>>> import numpy as np
>>> from numpy import linalg as LA
>>> np.set_printoptions(precision=2, suppress=True, linewidth=120, floatmode="fixed")
>>> m1 = np.load("block12.npy")
>>> print(m1)
[[10 11 10  8  8 10  8]
 [ 1  2  1 -1 -1  1 -1]
 [-7 -6 -7 -9 -9 -7 -9]
 [ 3  4  3  1  1  3  1]
 [-2 -1 -2 -4 -4 -2 -4]
 [ 6  7  6  4  4  6  4]
 [-7 -6 -7 -9 -9 -7 -9]]
>>> # row 6 repeats row 2
>>> rank = LA.matrix_rank(m1)
>>> print(rank)
2
>>> N = LA.svd(m1)[2][rank:].T
>>> print([int(LA.matrix_rank(m1[:, :j + 1])) for j in range(7)])
[1, 2, 2, 2, 2, 2, 2]
>>> print([int(LA.matrix_rank(np.delete(m1, i, axis=0))) for i in range(7)])
[2, 2, 2, 2, 2, 2, 2]
>>> print(N @ N.T)
[[ 0.80 -0.27 -0.20 -0.05 -0.05 -0.20 -0.05]
 [-0.27  0.55 -0.27  0.09  0.09 -0.27  0.09]
 [-0.20 -0.27  0.80 -0.05 -0.05 -0.20 -0.05]
 [-0.05  0.09 -0.05  0.68 -0.32 -0.05 -0.32]
 [-0.05  0.09 -0.05 -0.32  0.68 -0.05 -0.32]
 [-0.20 -0.27 -0.20 -0.05 -0.05  0.80 -0.05]
 [-0.05  0.09 -0.05 -0.32 -0.32 -0.05  0.68]]
>>> print([int(LA.matrix_rank(m1[:i])) for i in range(1, len(m1) + 1)])
[1, 2, 2, 2, 2, 2, 2]
>>> print(np.argsort(-LA.norm(m1, axis=0).round(6), kind="stable")[:3])
[1 3 4]
>>> print(np.round(LA.norm(m1, 2) / LA.norm(m1), 2))
0.98
>>> print(LA.matrix_rank(m1, rtol=0.1))
2
>>> print(LA.cond(m1) > 100)
True
>>> rng = np.random.default_rng(824)
>>> B = m1 + rng.integers(-2, 3, (7, 2)) @ rng.integers(-2, 3, (2, 7))
>>> print(B)
[[ 11  11  13   6   6  15   8]
 [  0   6   6  -7  -7   4  -5]
 [ -7  -8 -11  -5  -5 -11  -7]
 [  1   8   5  -3  -3   1  -3]
 [ -4   4   2 -10 -10  -2  -9]
 [  5   9   7   2   2   5   2]
 [ -7  -6  -7  -9  -9  -7  -9]]
>>> print(B - m1)
[[ 1  0  3 -2 -2  5  0]
 [-1  4  5 -6 -6  3 -4]
 [ 0 -2 -4  4  4 -4  2]
 [-2  4  2 -4 -4 -2 -4]
 [-2  5  4 -6 -6  0 -5]
 [-1  2  1 -2 -2 -1 -2]
 [ 0  0  0  0  0  0  0]]
>>> print(np.round(LA.svd(B - m1, compute_uv=False), 2) + 0)
[20.65  8.03  0.00  0.00  0.00  0.00  0.00]
>>> mat = np.load("w.npy")
>>> print(mat)
[[-55.74  13.12  -7.63  33.98 -10.90  49.22]
 [-56.37  11.83  -4.78  32.51 -11.87  48.36]
 [-55.63  11.83  -6.16  31.05 -11.55  48.23]
 [-56.89  12.33  -6.21  32.85 -11.87  46.11]
 [-56.54  11.76  -5.66  32.54 -11.74  48.57]
 [  9.52   4.09  -1.05 -18.85 -10.11   6.68]
 [-55.54  14.44  -6.36  29.96 -11.19  47.94]
 [ 10.66   4.01  -1.47 -17.73 -11.23   6.76]
 [-54.85  13.47  -7.17  31.69 -13.27  48.83]
 [-54.06  12.99  -5.48  32.10 -10.06  47.86]
 [ 11.20   5.28  -2.72 -20.13 -11.13   5.86]
 [-56.55  10.21  -7.79  32.54 -11.45  46.74]
 [-56.30  13.89  -5.20  31.67 -11.45  47.42]
 [-55.68  12.60  -6.69  32.23 -12.44  49.41]
 [ 12.17   3.59  -2.50 -18.64 -12.51   6.70]
 [-56.17  12.34  -6.06  32.76 -12.59  48.02]
 [-56.07  13.31  -7.53  32.23 -12.30  48.31]]
>>> print(np.round(LA.norm(mat, 2) / LA.norm(mat), 2))
0.99
>>> print(round(np.log10(LA.cond(mat))))
2
